% python3 -q
>>> import numpy as np
>>> from numpy import linalg as LA
>>> np.set_printoptions(precision=2, suppress=True, linewidth=140, legacy="1.25")
>>> tidy = lambda a: np.round(a, 2) + 0
>>> X = np.load("mat.npy")
>>> print(X)
[[5. 1. 0. 0.]
 [0. 5. 1. 0.]
 [0. 0. 5. 1.]
 [0. 0. 0. 5.]]
>>> P = np.triu(np.array([[8, 8, 9, 9], [1, 5, 2, 2], [3, 9, 3, 5], [3, 1, 8, 2]]), 1) + np.eye(4)
>>> other = P @ X @ LA.inv(P)
>>> print(np.trace(other), np.trace(X))
20.0 20.0
>>> print(np.poly(other))
[   1.  -20.  150. -500.  625.]
>>> feats = np.load("data.npy")
>>> print(feats)
[[0 1 0]
 [0 0 1]
 [1 0 0]]
>>> # a transition matrix
>>> print(tidy(LA.norm(feats) ** 2 / LA.norm(feats, 2) ** 2))
3.0
>>> print(LA.norm(feats, axis=1).argmax())
0
>>> print(tidy(LA.norm(feats, "nuc")))
3.0
>>> print(tidy(LA.norm(feats, axis=0)))
[1. 1. 1.]
>>> print(tidy(LA.norm(feats[1], 1)), tidy(LA.norm(feats[1], np.inf)))
1.0 1.0
>>> print(feats @ np.ones(3))
[1. 1. 1.]
>>> print(LA.matrix_power(feats, 2))
[[0 0 1]
 [1 0 0]
 [0 1 0]]
>>> pr = np.eye(3)[1]
>>> for _ in range(4):
...     pr = pr @ feats
...     print(pr.round(2))
... 
[0. 0. 1.]
[1. 0. 0.]
[0. 1. 0.]
[0. 0. 1.]
>>> Q, R = LA.qr(feats)
>>> print(Q @ R)
[[0. 1. 0.]
 [0. 0. 1.]
 [1. 0. 0.]]
>>> print(np.allclose(R.T @ R, feats.T @ feats))
True
>>> print(np.abs(np.diag(R)))
[1. 1. 1.]
>>> print(Q)
[[ 0. -1.  0.]
 [-0.  0.  1.]
 [-1.  0.  0.]]
>>> data = np.load("sample17.npy")
>>> print(tidy(data))
[[-7.13 -0.99 -0.99 -7.68 -6.37]
 [-5.95 -0.64 -0.64 -5.99 -4.97]
 [-5.47 -0.52 -0.52 -5.32 -4.42]
 [-3.15 -0.07 -0.07 -2.28 -1.98]
 [-2.85 -0.04 -0.04 -1.92 -1.7 ]
 [-2.58 -0.02 -0.02 -1.62 -1.47]
 [-1.62 -0.01 -0.01 -0.64 -0.73]
 [-1.06 -0.06 -0.06 -0.2  -0.41]
 [-0.46 -0.14 -0.14  0.03 -0.21]
 [-0.46 -0.14 -0.14  0.03 -0.21]
 [-0.34 -0.15 -0.15  0.04 -0.18]
 [-0.11 -0.08 -0.08  0.01 -0.09]
 [ 0.22  0.31  0.31  0.06  0.32]
 [ 0.36  0.57  0.57  0.17  0.6 ]
 [ 0.39  0.63  0.63  0.2   0.67]
 [ 0.39  0.64  0.64  0.21  0.68]
 [ 0.47  0.79  0.79  0.29  0.85]
 [ 0.68  1.23  1.23  0.57  1.38]
 [ 0.7   1.28  1.28  0.61  1.44]
 [ 0.89  1.7   1.7   0.91  1.95]
 [ 0.91  1.73  1.73  0.94  1.99]
 [ 1.53  3.04  3.04  2.07  3.7 ]
 [ 1.59  3.17  3.17  2.2   3.88]
 [ 3.54  6.96  6.96  6.18  9.2 ]
 [ 5.27 10.07 10.07  9.84 13.79]
 [ 6.13 11.57 11.57 11.68 16.05]]
>>> # column 2 repeats column 1
>>> print([round(float(x), 2) for x in LA.svd(data, compute_uv=False)[:3]])
[42.49, 11.84, 2.09]
>>> print(LA.matrix_rank(data, rtol=0.1))
2
>>> W0 = np.loadtxt("arr.csv", delimiter=",")
>>> print(W0)
[[ 2.59  0.1   1.3 ]
 [ 2.05 -1.2   1.  ]
 [-2.99  1.4  -1.5 ]
 [-0.66  1.6  -0.3 ]
 [-0.21 -0.2  -0.1 ]
 [-1.36  0.6  -0.7 ]
 [-1.22  0.1  -0.6 ]
 [ 0.75  0.9   0.4 ]
 [-0.67  0.5  -0.3 ]
 [-0.68 -1.6  -0.3 ]
 [ 2.   -0.2   1.  ]
 [-0.96 -1.1  -0.5 ]
 [-0.82  1.4  -0.4 ]
 [ 1.99  0.8   1.  ]
 [-2.02  1.1  -1.  ]
 [ 0.23 -0.7   0.1 ]
 [ 0.81 -0.4   0.4 ]
 [ 1.22 -1.7   0.6 ]
 [ 1.77  0.3   0.9 ]
 [-0.84  0.8  -0.4 ]
 [-0.03  1.2   0.  ]
 [ 0.8  -0.9   0.4 ]
 [ 0.74  2.1   0.4 ]
 [ 2.61  1.1   1.3 ]]
>>> Ac = W0 - W0.mean(axis=0)
>>> left, s, vt = LA.svd(Ac, full_matrices=False)
>>> print(tidy(np.abs(vt[-1])))
[0.45 0.01 0.89]
>>> print(np.abs(vt[0]).argmax())
0
>>> print(np.abs(left[:, 0]).argmax())
2
>>> print((np.sign(left[:, 0]) == np.sign(left[0, 0])).astype(int))
[1 1 0 0 0 0 0 1 0 0 1 0 0 1 0 1 1 1 1 0 0 1 1 1]
>>> print(tidy(vt[0] * np.sign(vt[0, np.abs(vt[0]).argmax()])))
[ 0.87 -0.22  0.43]
>>> print(tidy(s))
[8.16 4.86 0.07]
>>> print(LA.matrix_rank(Ac))
3
>>> P = W0 @ LA.solve(W0.T @ W0, W0.T)
>>> print(tidy(np.trace(P)))
3.0
>>> print(np.allclose(P @ P, P))
True
>>> print(tidy(np.diag(P)))
[0.14 0.15 0.25 0.14 0.01 0.13 0.04 0.1  0.16 0.53 0.08 0.1  0.08 0.12 0.1  0.03 0.02 0.12 0.1  0.06 0.06 0.04 0.22 0.24]
>>> other = np.c_[W0[:, :1] @ np.array([[-2]]), np.array([3, 5, 2, -5, 2, -4, -1, 8, -4, 5, 9, 4, 2, -9, -6, -1, -4, 0, -8, -4, -8, -2, 2, -3])]
>>> print(other)
[[-5.18  3.  ]
 [-4.1   5.  ]
 [ 5.98  2.  ]
 [ 1.32 -5.  ]
 [ 0.42  2.  ]
 [ 2.72 -4.  ]
 [ 2.44 -1.  ]
 [-1.5   8.  ]
 [ 1.34 -4.  ]
 [ 1.36  5.  ]
 [-4.    9.  ]
 [ 1.92  4.  ]
 [ 1.64  2.  ]
 [-3.98 -9.  ]
 [ 4.04 -6.  ]
 [-0.46 -1.  ]
 [-1.62 -4.  ]
 [-2.44  0.  ]
 [-3.54 -8.  ]
 [ 1.68 -4.  ]
 [ 0.06 -8.  ]
 [-1.6  -2.  ]
 [-1.48  2.  ]
 [-5.22 -3.  ]]
>>> print(LA.matrix_rank(other))
2
>>> print(tidy(LA.norm(LA.qr(W0)[0].T @ other, axis=0) ** 2 / ((other ** 2).sum(axis=0) + 1e-12)))
[1.   0.12]
>>> J = np.array([[2, 0, -1, -1, 0], [-3, 1, 2, -1, 3]])
>>> J[1] = J[0]
>>> print(J)
[[ 2  0 -1 -1  0]
 [ 2  0 -1 -1  0]]
>>> left, s, vt = LA.svd(J)
>>> V = vt[:(s > 1e-8).sum()]
>>> rng = np.random.default_rng(10)
>>> vec = J[0] + -3 * J[1] + rng.integers(2) * np.eye(5)[3]
>>> print(vec)
[-4.  0.  2.  3.  0.]
>>> print(LA.matrix_rank(np.vstack([J, vec])))
2
>>> t3 = np.stack([J, 4 * J, J[::-1]])
>>> print((t3 @ J.T).shape)
(3, 2, 2)
>>> print(t3.sum(axis=0))
[[12  0 -6 -6  0]
 [12  0 -6 -6  0]]
>>> print(np.abs(np.diag(LA.qr(J)[1])) > 1e-9)
[ True False]
>>> print(LA.lstsq(J[:-1].T, J[-1])[2])
1
>>> other = np.array([[5, 3, -5], [-5, -4, 4], [3, 0, -3], [-2, 3, -3], [-5, 2, -5]])
>>> print(np.einsum("ik,kj->ji", J, other))
[[ 9  9]
 [ 3  3]
 [-4 -4]]
>>> print(LA.matrix_rank(J @ other))
1
>>> print(np.vstack([J, other.T]).shape)
(5, 5)
>>> print(LA.matrix_rank(np.vstack([J, other.T])))
4
>>> print(np.einsum("ij->j", J))
[ 4  0 -2 -2  0]
>>> E = np.array([[-8.0, -10.0, 6.0, -4.0],
...     [5.0, 6.0, -3.0, 2.0],
...     [5.0, 4.0, -1.0, 2.0],
...     [15.0, 16.0, -9.0, 8.0]])
>>> print(E)
[[ -8. -10.   6.  -4.]
 [  5.   6.  -3.   2.]
 [  5.   4.  -1.   2.]
 [ 15.  16.  -9.   8.]]
>>> vec = np.array([3, -3, -2])
>>> print(tidy(np.sort(np.abs(np.degrees(np.angle(LA.eigvals(feats)))))))
[  0. 120. 120.]
>>> print([p for p in range(1, 25) if np.allclose(LA.matrix_power(feats, p), np.eye(3))])
[3, 6, 9, 12, 15, 18, 21, 24]
>>> left, s, vt = LA.svd(E)
>>> print(tidy(s))
[30.93  2.11  0.97  0.  ]
>>> print(np.argmax(s[:-1] / (s[1:] + 1e-6)) + 1)
3
>>> other = left[:, :3] @ np.diag(s[:3]) @ vt[:3]
>>> print(tidy(other))
[[ -8. -10.   6.  -4.]
 [  5.   6.  -3.   2.]
 [  5.   4.  -1.   2.]
 [ 15.  16.  -9.   8.]]
>>> print(tidy(LA.norm(E - other, 2)), tidy(s[3]))
0.0 0.0
>>> print(tidy(np.abs(E - other).max()))
0.0
>>> print(LA.matrix_rank(other))
3
>>> M = np.loadtxt("a.csv", delimiter=",")
>>> print(tidy(M))
[[-0.29  0.43  0.43  0.43  0.43 -0.43]
 [ 0.43  0.86 -0.14 -0.14 -0.14  0.14]
 [ 0.43 -0.14  0.86 -0.14 -0.14  0.14]
 [ 0.43 -0.14 -0.14  0.86 -0.14  0.14]
 [ 0.43 -0.14 -0.14 -0.14  0.86  0.14]
 [-0.43  0.14  0.14  0.14  0.14  0.86]]
>>> left, s, vt = LA.svd(M, full_matrices=False)
>>> print(left.shape, s.shape, vt.shape)
(6, 6) (6,) (6, 6)
>>> print(tidy(left.T @ left))
[[1. 0. 0. 0. 0. 0.]
 [0. 1. 0. 0. 0. 0.]
 [0. 0. 1. 0. 0. 0.]
 [0. 0. 0. 1. 0. 0.]
 [0. 0. 0. 0. 1. 0.]
 [0. 0. 0. 0. 0. 1.]]
>>> print((s > 1e-8).sum())
6
>>> print(tidy(s / s[0]))
[1. 1. 1. 1. 1. 1.]
>>> Q, V = LA.qr(M[:, :5])[0], LA.qr(M[:, 5:])[0]
>>> s = LA.svd(Q.T @ V, compute_uv=False)
>>> print((s > 0.9).sum())
0
>>> print(tidy(LA.norm(Q @ Q.T - V @ V.T, 2)))
1.0
>>> ev, V = LA.eigh(M)
>>> vec = np.array([0, 3, 2, 1, 7, 0])
>>> print(tidy(vec @ M @ vec))
38.86
>>> vec = np.array([0, 1, 0, 0, 2, 1])
>>> rhs = M @ vec
>>> b, lr = np.zeros(6), 1 / LA.norm(M, 2) ** 2
>>> for i in range(40):
...     b -= lr * M.T @ (M @ b - rhs)
...     if i % 10 == 0: print(i, round(LA.norm(M @ b - rhs), 2))
... 
0 0.0
10 0.0
20 0.0
30 0.0
>>> print(tidy(b))
[0. 1. 0. 0. 2. 1.]
>>> print(tidy(LA.cond(M)))
1.0
>>> other = LA.inv(M)
>>> print(tidy(LA.inv(other)))
[[-0.29  0.43  0.43  0.43  0.43 -0.43]
 [ 0.43  0.86 -0.14 -0.14 -0.14  0.14]
 [ 0.43 -0.14  0.86 -0.14 -0.14  0.14]
 [ 0.43 -0.14 -0.14  0.86 -0.14  0.14]
 [ 0.43 -0.14 -0.14 -0.14  0.86  0.14]
 [-0.43  0.14  0.14  0.14  0.14  0.86]]
>>> print(tidy(LA.cond(M)))
1.0
>>> print(tidy(LA.det(M) * other))
[[ 0.29 -0.43 -0.43 -0.43 -0.43  0.43]
 [-0.43 -0.86  0.14  0.14  0.14 -0.14]
 [-0.43  0.14 -0.86  0.14  0.14 -0.14]
 [-0.43  0.14  0.14 -0.86  0.14 -0.14]
 [-0.43  0.14  0.14  0.14 -0.86 -0.14]
 [ 0.43 -0.14 -0.14 -0.14 -0.14 -0.86]]
>>> print(tidy(M @ other))
[[1. 0. 0. 0. 0. 0.]
 [0. 1. 0. 0. 0. 0.]
 [0. 0. 1. 0. 0. 0.]
 [0. 0. 0. 1. 0. 0.]
 [0. 0. 0. 0. 1. 0.]
 [0. 0. 0. 0. 0. 1.]]
